% ipython --no-banner

In [1]: import numpy as np

In [2]: np.set_printoptions(precision=1, suppress=True, linewidth=200, legacy="1.25")

In [3]: X = np.loadtxt("arr.csv", delimiter=",")

In [4]: X
Out[4]: 
array([[-1. , -0.7,  0.6],
       [-0.5, -0.2, -0.1],
       [ 0.1,  0.1, -0.1],
       [-1.1, -0.6,  0.4]])

In [5]: Uu, sigma, vt = np.linalg.svd(X)

In [6]: np.argmax(sigma[:-1] / (sigma[1:] + 1e-6)) + 1
Out[6]: 2

In [7]: A2 = Uu[:, :2] @ np.diag(sigma[:2]) @ vt[:2]

In [8]: round(float(np.linalg.norm(X - A2, 2)), 1), round(float(sigma[2]), 1)
Out[8]: (0.0, 0.0)

In [9]: np.linalg.matrix_rank(A2)
Out[9]: 2

In [10]: x0 = np.array([0, 1, 0])

In [11]: h = np.maximum(X @ x0, 0)

In [12]: np.maximum(X @ (3 * x0), 0)
Out[12]: array([0. , 0. , 0.3, 0. ])

In [13]: np.flatnonzero(h > 1e-9)
Out[13]: array([2])

In [14]: X * (h > 1e-9)[:, None]
Out[14]: 
array([[-0. , -0. ,  0. ],
       [-0. , -0. , -0. ],
       [ 0.1,  0.1, -0.1],
       [-0. , -0. ,  0. ]])

In [15]: np.round(X.T @ h, 1) + 0
Out[15]: array([0., 0., 0.])

In [16]: h
Out[16]: array([0. , 0. , 0.1, 0. ])

In [17]: np.argsort(-np.linalg.norm(X, axis=0).round(6), kind="stable")[:3]
Out[17]: array([0, 1, 2])

In [18]: np.linalg.matrix_rank(X, rtol=0.1)
Out[18]: 2

In [19]: [round(float(x), 1) for x in np.linalg.svd(X, compute_uv=False)[:3]]
Out[19]: [1.9, 0.3, 0.0]

In [20]: np.round(np.linalg.norm(X, 2) / np.linalg.norm(X), 1)
Out[20]: 1.0

In [21]: G = X.T @ X

In [22]: np.linalg.matrix_rank(G)
Out[22]: 2

In [23]: np.round(np.linalg.svd(X, compute_uv=False) ** 2, 1) + 0
Out[23]: array([3.8, 0.1, 0. ])

In [24]: np.round(np.linalg.eigvalsh(G)[::-1], 1) + 0
Out[24]: array([3.8, 0.1, 0. ])

In [25]: np.diag(G)
Out[25]: array([2.5, 0.9, 0.5])
